>>> import numpy as np
>>> np.set_printoptions(precision=2, suppress=True, linewidth=140)
>>> X = -3 * np.eye(10) + np.eye(10, k=1)
>>> print(X)
[[-3.  1.  0.  0.  0.  0.  0.  0.  0.  0.]
 [ 0. -3.  1.  0.  0.  0.  0.  0.  0.  0.]
 [ 0.  0. -3.  1.  0.  0.  0.  0.  0.  0.]
 [ 0.  0.  0. -3.  1.  0.  0.  0.  0.  0.]
 [ 0.  0.  0.  0. -3.  1.  0.  0.  0.  0.]
 [ 0.  0.  0.  0.  0. -3.  1.  0.  0.  0.]
 [ 0.  0.  0.  0.  0.  0. -3.  1.  0.  0.]
 [ 0.  0.  0.  0.  0.  0.  0. -3.  1.  0.]
 [ 0.  0.  0.  0.  0.  0.  0.  0. -3.  1.]
 [ 0.  0.  0.  0.  0.  0.  0.  0.  0. -3.]]
>>> left, s, vt = np.linalg.svd(X, full_matrices=False)
>>> print(np.round(left.T @ X @ vt.T, 2) + 0)
[[3.97 0.   0.   0.   0.   0.   0.   0.   0.   0.  ]
 [0.   3.87 0.   0.   0.   0.   0.   0.   0.   0.  ]
 [0.   0.   3.72 0.   0.   0.   0.   0.   0.   0.  ]
 [0.   0.   0.   3.52 0.   0.   0.   0.   0.   0.  ]
 [0.   0.   0.   0.   3.27 0.   0.   0.   0.   0.  ]
 [0.   0.   0.   0.   0.   2.99 0.   0.   0.   0.  ]
 [0.   0.   0.   0.   0.   0.   2.71 0.   0.   0.  ]
 [0.   0.   0.   0.   0.   0.   0.   2.44 0.   0.  ]
 [0.   0.   0.   0.   0.   0.   0.   0.   2.21 0.  ]
 [0.   0.   0.   0.   0.   0.   0.   0.   0.   2.06]]
>>> x0 = np.array([-2, -3, 2, -1, -3, 2, 3, 3, -2, 1])
>>> print(X * x0)
[[ 6. -3.  0. -0. -0.  0.  0.  0. -0.  0.]
 [-0.  9.  2. -0. -0.  0.  0.  0. -0.  0.]
 [-0. -0. -6. -1. -0.  0.  0.  0. -0.  0.]
 [-0. -0.  0.  3. -3.  0.  0.  0. -0.  0.]
 [-0. -0.  0. -0.  9.  2.  0.  0. -0.  0.]
 [-0. -0.  0. -0. -0. -6.  3.  0. -0.  0.]
 [-0. -0.  0. -0. -0.  0. -9.  3. -0.  0.]
 [-0. -0.  0. -0. -0.  0.  0. -9. -2.  0.]
 [-0. -0.  0. -0. -0.  0.  0.  0.  6.  1.]
 [-0. -0.  0. -0. -0.  0.  0.  0. -0. -3.]]
>>> print(np.sign((X @ x0).round(6)))
[ 1.  1. -1.  0.  1. -1. -1. -1.  1. -1.]
>>> print(X @ np.eye(10)[2])
[ 0.  1. -3.  0.  0.  0.  0.  0.  0.  0.]
>>> print((X * x0).sum(axis=1))
[  3.  11.  -7.   0.  11.  -3.  -6. -11.   7.  -3.]
>>> m1 = np.load("data.npy")
>>> print(m1)
[[-10.67  -5.85  -5.03  -0.72   1.01  -2.46   0.18  -4.22]
 [ -5.46  -2.36   7.87   1.55  -0.04  -3.84  -0.06   1.42]
 [  5.69  -3.79   4.81   0.96   4.57   4.63   4.66   6.16]
 [ -8.2    0.62  -3.19  -3.83  -0.44   3.19   0.09   2.75]
 [  1.96  -0.07   6.07   1.78  -0.86  -3.87  -1.85  -0.68]
 [-11.14   1.53  -0.43  -3.9    4.83  -0.69  -2.74   0.23]
 [  4.02  -1.49   3.46  -2.24   3.28   0.45  -1.79   5.71]
 [  3.21   2.03  13.1   -5.28   1.38   2.38   3.44  -1.98]
 [  3.53  -2.39   2.51   0.35   2.96  -5.36  -3.28  -7.02]
 [ -7.3   -3.5    0.68  -4.48   5.47  -4.85  -2.19   3.9 ]
 [ -0.78  -1.28  -5.35   1.35  -0.52  -7.37  -4.72  -4.12]]
>>> other = np.c_[m1[:, :2] @ np.array([[1, 2], [1, 3]]), np.array([-1, -2, -2, -3, 2, -3, 0, 1, -1, -3, -1])]
>>> print(other)
[[-16.52 -38.89  -1.  ]
 [ -7.82 -18.    -2.  ]
 [  1.9    0.01  -2.  ]
 [ -7.58 -14.54  -3.  ]
 [  1.89   3.71   2.  ]
 [ -9.61 -17.69  -3.  ]
 [  2.53   3.57   0.  ]
 [  5.24  12.51   1.  ]
 [  1.14  -0.11  -1.  ]
 [-10.8  -25.1   -3.  ]
 [ -2.06  -5.4   -1.  ]]
>>> print(np.round(np.linalg.norm(other - m1 @ np.linalg.lstsq(m1, other)[0], axis=0), 2) + 0)
[0.   0.   3.25]
>>> print(np.linalg.matrix_rank(other))
3
>>> print(np.linalg.norm(np.linalg.qr(m1)[0].T @ other, axis=0) ** 2 / ((other ** 2).sum(axis=0) + 1e-12))
[1.   1.   0.75]
>>> print(np.round(np.linalg.lstsq(m1, other[:, 0])[0], 2) + 0)
[1. 1. 0. 0. 0. 0. 0. 0.]
